% ipython --no-banner

In [1]: import numpy as np

In [2]: import numpy.linalg as la

In [3]: np.set_printoptions(precision=2, suppress=True, linewidth=200)

In [4]: tidy = lambda a: np.round(a, 2) + 0

In [5]: u = np.array([0, 5, 2, 2, 3, 5])

In [6]: A = u[np.abs(np.subtract.outer(np.arange(6), np.arange(6)))]

In [7]: A
Out[7]: 
array([[0, 5, 2, 2, 3, 5],
       [5, 0, 5, 2, 2, 3],
       [2, 5, 0, 5, 2, 2],
       [2, 2, 5, 0, 5, 2],
       [3, 2, 2, 5, 0, 5],
       [5, 3, 2, 2, 5, 0]])

In [8]: A.reshape(2, -1)
Out[8]: 
array([[0, 5, 2, 2, 3, 5, 5, 0, 5, 2, 2, 3, 2, 5, 0, 5, 2, 2],
       [2, 2, 5, 0, 5, 2, 3, 2, 2, 5, 0, 5, 5, 3, 2, 2, 5, 0]])

In [9]: A.ravel(order="F")
Out[9]: array([0, 5, 2, 2, 3, 5, 5, 0, 5, 2, 2, 3, 2, 5, 0, 5, 2, 2, 2, 2, 5, 0, 5, 2, 3, 2, 2, 5, 0, 5, 5, 3, 2, 2, 5, 0])

In [10]: t3 = A.reshape(6, 2, -1)

In [11]: t3[:, 0]
Out[11]: 
array([[0, 5, 2],
       [5, 0, 5],
       [2, 5, 0],
       [2, 2, 5],
       [3, 2, 2],
       [5, 3, 2]])

In [12]: t3.transpose(1, 0, 2)
Out[12]: 
array([[[0, 5, 2],
        [5, 0, 5],
        [2, 5, 0],
        [2, 2, 5],
        [3, 2, 2],
        [5, 3, 2]],

       [[2, 3, 5],
        [2, 2, 3],
        [5, 2, 2],
        [0, 5, 2],
        [5, 0, 5],
        [2, 5, 0]]])

In [13]: np.einsum("ihd,ihd->ih", t3, t3)
Out[13]: 
array([[29, 38],
       [50, 17],
       [29, 33],
       [33, 29],
       [17, 50],
       [38, 29]])
